>>> import numpy as np
>>> np.set_printoptions(precision=2, suppress=True, linewidth=140, legacy="1.25")
>>> def tidy(a):
...     return np.round(a, 2) + 0
... 
>>> K = np.array([[-8, -9, -4, 3], [0, -4, -8, -9], [0, 0, 7, 3], [0, 0, 0, -4]])
>>> K
array([[-8, -9, -4,  3],
       [ 0, -4, -8, -9],
       [ 0,  0,  7,  3],
       [ 0,  0,  0, -4]])
>>> tidy(np.linalg.norm(K))
20.12
>>> tidy(np.linalg.svd(K, compute_uv=False))
array([15.5 , 12.11,  4.1 ,  1.16])
>>> K[:, 4]
Traceback (most recent call last):
  File "<python-input-7>", line 1, in <module>
    K[:, 4]
    ~^^^^^^
IndexError: index 4 is out of bounds for axis 1 with size 4
>>> np.linalg.matrix_rank(K)
4
>>> np.linalg.rank(K)
Traceback (most recent call last):
  File "<python-input-9>", line 1, in <module>
    np.linalg.rank(K)
    ^^^^^^^^^^^^^^
AttributeError: module 'numpy.linalg' has no attribute 'rank'
>>> np.unravel_index(np.abs(K).argmax(), K.shape)
(0, 1)
>>> np.abs(K).max()
9
>>> J = 0.9 ** np.abs(np.subtract.outer(np.arange(6), np.arange(6)))
>>> tidy(J)
array([[1.  , 0.9 , 0.81, 0.73, 0.66, 0.59],
       [0.9 , 1.  , 0.9 , 0.81, 0.73, 0.66],
       [0.81, 0.9 , 1.  , 0.9 , 0.81, 0.73],
       [0.73, 0.81, 0.9 , 1.  , 0.9 , 0.81],
       [0.66, 0.73, 0.81, 0.9 , 1.  , 0.9 ],
       [0.59, 0.66, 0.73, 0.81, 0.9 , 1.  ]])
>>> ev, evecs = np.linalg.eigvalsh(J)
Traceback (most recent call last):
  File "<python-input-14>", line 1, in <module>
    ev, evecs = np.linalg.eigvalsh(J)
    ^^^^^^^^^
ValueError: too many values to unpack (expected 2)
>>> ev, evecs = np.linalg.eigh(J)
>>> tidy(ev.sum()), np.trace(J)
(6.0, 6.0)
>>> (ev > 1e-8).sum(), (ev < -1e-8).sum()
(6, 0)
>>> tidy(np.linalg.eigvalsh(J @ J))
array([ 0.  ,  0.  ,  0.01,  0.04,  0.39, 24.51])
>>> tidy(np.linalg.eigvalsh(J + -3 * np.eye(6)))
array([-2.94, -2.93, -2.9 , -2.8 , -2.38,  1.95])
>>> tidy(ev)
array([0.06, 0.07, 0.1 , 0.2 , 0.62, 4.95])
>>> tidy(np.linalg.svd(J, compute_uv=False))
array([4.95, 0.62, 0.2 , 0.1 , 0.07, 0.06])
>>> tidy(np.abs(evecs[:, -1]))
array([0.39, 0.41, 0.43, 0.43, 0.41, 0.39])
>>> np.abs(evecs[:, -1]).round(6).argmax()
2
